$ ipython --no-banner

In [1]: import numpy as np

In [2]: import numpy.linalg as la

In [3]: np.set_printoptions(precision=2, suppress=True, linewidth=120)

In [4]: J = np.loadtxt("layer9.csv", delimiter=",")

In [5]: print(J)
[[-19.25  23.65 -58.43  -5.67   6.81 -22.7  -25.88  16.57]
 [-15.46  13.14 -41.68  -4.07   1.79 -16.61 -16.38  10.13]
 [ -5.02  -2.11  -8.26  -0.46  -2.73  -4.14  -1.54   0.06]
 [ -2.12  -1.86  -2.86   0.08  -1.37  -1.76  -0.49  -0.37]
 [ -1.69  -1.61  -2.21   0.11  -1.09  -1.42  -0.41  -0.34]
 [ -1.14  -1.19  -1.45   0.12  -0.72  -0.99  -0.32  -0.26]
 [ -0.46  -0.54  -0.58   0.08  -0.27  -0.43  -0.17  -0.12]
 [ -0.34  -0.41  -0.43   0.07  -0.19  -0.32  -0.14  -0.09]
 [  0.52   0.69   0.68  -0.19   0.17   0.59   0.39   0.12]
 [  1.33   1.33   3.66  -1.64  -2.31   3.41   4.92  -0.77]
 [  0.56  -3.59   9.81  -3.93 -11.     7.93  15.93  -5.05]
 [  0.23  -5.6   11.84  -4.52 -13.85   9.23  19.39  -6.56]
 [ -1.05 -13.56  19.43  -6.42 -24.16  13.8   31.75 -12.22]
 [ -2.52 -23.39  28.43  -8.28 -35.92  18.86  45.71 -18.93]]

In [6]: print(np.round(la.norm(J, 1), 2), round(la.norm(J, np.inf), 2))
189.76 182.05

In [7]: print(round(J[5] @ J[2], 2))
26.68

In [8]: print(la.norm(J, axis=1).argmax())
0

In [9]: print(round(float(la.norm(J, "nuc")), 2))
186.36

In [10]: print(round(la.norm(J, 2), 2))
126.0

In [11]: print(np.round(la.norm(J[5], 1), 2), round(float(la.norm(J[5], np.inf)), 2))
6.19 1.45

In [12]: x = np.array([4, 4, 4, 0, 0, 5, 0, 4])

In [13]: print(np.sign((J @ x).round(6)))
[-1. -1. -1. -1. -1. -1. -1. -1.  1.  1.  1.  1.  1.  1.]

In [14]: print(la.norm(J @ x) <= la.norm(J, 2) * la.norm(x) + 1e-9)
True

In [15]: W1 = np.array([[1, 2, 1, 0, -1, -2],
    ...:     [2, 0, 1, -1, -1, -1],
    ...:     [-1, 1, -2, -1, -2, 0],
    ...:     [0, 1, -2, -2, -2, -1],
    ...:     [2, 0, 2, -1, 0, 1],
    ...:     [0, 2, 2, 0, -2, 0],
    ...:     [1, -1, 1, -2, 2, -1],
    ...:     [-1, 0, 2, -1, -2, -2]])

In [16]: c = np.array([1, -2, 1, -1, -2, 1])

In [17]: H = np.maximum(J @ W1 + c, 0)

In [18]: print((H > 0).mean(axis=0))
[0.29 0.43 0.29 0.57 0.86 0.57]

In [19]: basis = np.array([[-7, 9, 4],
    ...:     [4, -1, -4],
    ...:     [0, -6, -5],
    ...:     [4, 0, 4],
    ...:     [4, 1, 2],
    ...:     [-6, 8, -8]])

In [20]: print(W1 @ basis)
[[  9 -16   5]
 [-16   3   5]
 [ -1   0  -6]
 [ -6   1   2]
 [-24  14 -14]
 [  0 -16 -22]
 [ -5  -2   7]
 [  7 -39  -6]]

In [21]: print((H @ basis).round(6).argmax(axis=1))
[1 0 1 1 1 1 1 1 1 0 0 0 0 0]

In [22]: M = np.loadtxt("out1.csv", delimiter=",")

In [23]: print(M)
[[ 2.25 -1.53 -4.42  0.04  0.62]
 [ 1.4  -4.5  -2.73 -1.49 -1.52]
 [ 0.83 -1.49 -1.38 -0.27 -0.25]
 [-0.92 -1.33  1.66 -0.83 -1.25]
 [-0.22 -2.87  0.21 -1.14 -1.44]
 [ 1.09  2.83 -1.65  1.44  2.13]
 [-1.53  2.99  2.75  0.64  0.37]
 [-2.45  1.71  4.56  0.05 -0.66]
 [-1.79  8.49  3.82  2.96  3.24]
 [-0.33 -4.2  -0.09 -1.92 -2.43]
 [ 0.54 -4.23 -1.11 -1.55 -1.87]
 [-2.08  5.94  3.98  1.83  1.74]
 [ 0.08  1.62 -0.06  0.47  0.83]
 [-1.48  2.96  2.78  0.83  0.72]
 [ 0.76  1.37 -1.72  0.85  1.26]
 [-1.91  4.62  4.29  1.15  1.06]
 [ 0.1   2.57 -0.29  1.29  1.56]
 [-1.55 -1.18  3.21 -1.12 -1.73]
 [-0.71  0.18  1.37 -0.29 -0.48]]

In [24]: x = np.array([0, -1, 0, -3, 1])

In [25]: target = M @ x

In [26]: print(np.round(la.lstsq(M, target)[0], 2) + 0)
[ 0. -1.  0. -3.  1.]

In [27]: rng = np.random.default_rng(57)

In [28]: target = target + 0.05 * rng.normal(size=19)

In [29]: print(target)
[  2.05   7.47   2.13   2.64   4.86  -5.    -4.6   -2.54 -14.11   7.57   6.97  -9.73  -2.17  -4.69  -2.71  -6.99  -4.81
   2.81   0.26]

In [30]: c, *_ = la.lstsq(M, target)

In [31]: print(c)
[-0.02 -1.07  0.04 -3.13  1.23]

In [32]: print(np.round(M.T @ (target - M @ c), 2) + 0)
[0. 0. 0. 0. 0.]

In [33]: arr = np.array([[8.3, -4.6, -1.19, 0.58, 3.45, -0.69, 1.05, -0.84],
    ...:     [2.42, -1.4, -0.15, -0.46, -0.17, -0.21, 0.85, -0.68],
    ...:     [-0.04, 0.0, 0.08, -0.24, -0.46, 0.0, 0.2, -0.16],
    ...:     [5.06, -3.0, -0.07, -1.74, -1.81, -0.45, 2.45, -1.96]])

In [34]: rk = la.matrix_rank(arr)

In [35]: print(rk)
2

In [36]: null = la.svd(arr)[2][rk:].T

In [37]: print([int(la.matrix_rank(np.delete(arr, i, axis=0))) for i in range(4)])
[2, 2, 2, 2]

In [38]: print(np.allclose(arr @ null, 0))
True

In [39]: print(null.shape)
(8, 6)

In [40]: print(np.round(null @ null.T, 2) + 0)
[[ 0.32  0.39  0.07  0.03 -0.14  0.06 -0.15  0.12]
 [ 0.39  0.78 -0.04 -0.03  0.05 -0.03  0.1  -0.08]
 [ 0.07 -0.04  0.98  0.05  0.12 -0.01 -0.03  0.02]
 [ 0.03 -0.03  0.05  0.83 -0.31  0.    0.16 -0.12]
 [-0.14  0.05  0.12 -0.31  0.37  0.01  0.25 -0.2 ]
 [ 0.06 -0.03 -0.01  0.    0.01  1.    0.02 -0.01]
 [-0.15  0.1  -0.03  0.16  0.25  0.02  0.84  0.13]
 [ 0.12 -0.08  0.02 -0.12 -0.2  -0.01  0.13  0.9 ]]

In [41]: F = np.load("data.npy")

In [42]: print(F)
[[ 0.59  0.    0.81]
 [ 0.    1.    0.  ]
 [-0.81  0.    0.59]]

In [43]: print((la.matrix_power((F != 0) + (F.T != 0) + np.eye(3), 3) > 0).astype(int))
[[1 0 1]
 [0 1 0]
 [1 0 1]]

In [44]: mat = np.array([[0, 3, -3, -1, 0],
    ...:     [1, -2, 2, 0, -3],
    ...:     [-2, 2, -3, 0, 1],
    ...:     [-2, 7, -7, -1, 6]])

In [45]: Uu, sv, Vt = la.svd(mat)

In [46]: vecs = Vt[:(sv > 1e-8).sum()]

In [47]: x = mat[1] + 2 * mat[3] + rng.integers(2) * np.eye(5)[1]

In [48]: print(x)
[ -3.  13. -12.  -2.   9.]

In [49]: print(np.allclose(vecs.T @ vecs @ x, x))
False

In [50]: print(np.diag(vecs.T @ vecs))
[0.77 0.53 0.58 0.15 0.97]

In [51]: print(round(float(la.norm(x - vecs.T @ vecs @ x)), 2))
0.69

In [52]: r0 = np.array([0, 3])

In [53]: print(np.array([np.convolve(row, r0, "same") for row in mat]))
[[  0   0   9  -9  -3]
 [  0   3  -6   6   0]
 [  0  -6   6  -9   0]
 [  0  -6  21 -21  -3]]

In [54]: other = np.array([[0, -3], [3, -3]])

In [55]: basis = np.kron(other, mat)

In [56]: print(round(float(la.norm(basis, 2)), 2), np.round(la.norm(other, 2) * la.norm(mat, 2), 2))
65.82 65.82

In [57]: print(basis.shape)
(8, 10)

In [58]: print(la.matrix_rank(basis))
6

In [59]: print(np.round(mat @ la.pinv(mat) @ mat, 2) + 0)
[[ 0.  3. -3. -1.  0.]
 [ 1. -2.  2.  0. -3.]
 [-2.  2. -3.  0.  1.]
 [-2.  7. -7. -1.  6.]]

In [60]: print(np.abs(np.diag(la.qr(mat)[1])) > 1e-9)
[ True  True  True False]

In [61]: print(np.allclose(mat[:-1].T @ la.lstsq(mat[:-1].T, mat[-1])[0], mat[-1]))
True

In [62]: W0 = np.array([[1.0, 0.0, 0.0], [0.5, 0.5, 0.0], [0.0, 0.33, 0.67]])

In [63]: other = W0 + rng.integers(-2, 3, (3, 2)) @ rng.integers(-2, 3, (2, 3))

In [64]: print(other)
[[ 3.    0.    2.  ]
 [-1.5  -1.5   0.  ]
 [ 3.    2.33  1.67]]

In [65]: print(la.matrix_rank(other - W0, tol=1e-8))
2

In [66]: print(np.abs(other - W0).sum(axis=1))
[4. 4. 6.]
